$ python -q
>>> import numpy as np
>>> import numpy.linalg as la
>>> np.set_printoptions(precision=2, suppress=True, linewidth=120, floatmode="fixed")
>>> rng = np.random.default_rng(3)
>>> F = rng.normal(size=(41, 6)) + 20 * np.array([1, 0, 0, 2, 1, 2])
>>> F
array([[22.04, -2.56,  0.42, 39.43, 19.55, 39.78],
       [17.98, -0.23, -0.87, 43.32, 20.23, 39.65],
       [19.72, -0.67, -1.06, 39.61, 20.48, 39.76],
       [20.96, -0.20,  0.02, 41.55, 20.55, 39.49],
       [19.82,  0.54,  1.94, 39.73, 19.76, 41.00],
       [19.11, -0.29,  0.88, 40.58, 20.09, 40.67],
       [17.17,  1.02, -0.96, 38.33, 20.28, 40.70],
       [19.56, -1.08,  0.03, 39.95, 21.41, 40.75],
       [20.19,  1.11, -0.21, 39.07, 20.58, 40.58],
       [19.79, -0.78,  0.23, 37.51, 20.69, 40.49],
       [18.36,  0.06, -0.96, 40.76, 17.97, 39.09],
       [20.71,  1.16, -2.16, 39.50, 20.33, 39.39],
       [21.59, -1.19,  0.35, 38.95, 21.41, 39.98],
       [19.63, -1.72,  1.68, 40.75, 20.75, 41.14],
       [20.35, -0.64, -0.80, 39.20, 21.37, 38.54],
       [19.40, -0.32,  0.22, 40.58, 18.75, 38.27],
       [20.00,  1.21,  0.76, 40.22, 19.68, 40.29],
       [19.76,  0.82, -0.79, 40.13, 19.89, 40.54],
       [20.22,  2.55,  1.50, 41.50, 17.96, 39.66],
       [19.39,  0.53, -2.28, 41.17, 21.07, 38.70],
       [19.02, -0.80,  0.04, 40.64, 22.05, 39.80],
       [20.77,  0.16,  1.76, 40.74, 21.37, 38.92],
       [19.81, -0.81,  1.50, 40.66, 19.69, 39.55],
       [20.48, -0.70, -0.93, 40.48, 22.46, 39.75],
       [19.44, -1.17, -1.34, 40.52, 20.85, 40.01],
       [20.33,  0.12,  0.14, 38.47, 19.54, 40.11],
       [19.22, -0.48, -0.82, 39.67, 20.85, 39.59],
       [19.85,  0.81,  0.64, 41.70, 17.91, 40.86],
       [19.52,  0.13,  0.84, 41.08, 21.04, 40.16],
       [21.61, -0.28, -0.14, 40.80, 19.45, 42.16],
       [21.02,  2.18, -0.03, 39.62, 20.17, 40.73],
       [19.41,  0.38, -0.02, 41.62, 19.34, 41.05],
       [19.36, -0.96, -0.71, 38.81, 20.15, 41.03],
       [20.16,  0.62,  1.63, 40.27, 20.20, 39.72],
       [18.39,  0.76, -1.76, 40.65, 19.99, 41.13],
       [19.93, -0.82,  0.36, 39.44, 19.82, 40.04],
       [19.87, -0.19, -0.83, 39.81, 17.86, 39.84],
       [18.80,  1.12,  1.27, 38.05, 20.14, 39.87],
       [18.95,  0.53, -0.46, 38.23, 19.73, 39.85],
       [20.11, -1.23,  0.62, 40.74, 18.85, 39.34],
       [19.92, -0.57,  1.74, 40.21, 18.99, 39.21]])
>>> basis = F[[8, 29]].astype(float)
>>> for _ in range(3):
...     lab = la.norm(F[:, None] - basis, axis=-1).argmin(axis=1)
...     basis = np.array([F[lab == j].mean(axis=0) for j in range(2)])
... 
>>> lab
array([1, 0, 0, 1, 1, 1, 0, 0, 0, 0, 0, 0, 0, 1, 0, 1, 0, 0, 1, 0, 0, 1, 1, 0, 0, 0, 0, 1, 0, 1, 0, 1, 0, 1, 0, 0, 1,
       0, 0, 1, 1])
>>> np.bincount(lab)
array([25, 16])
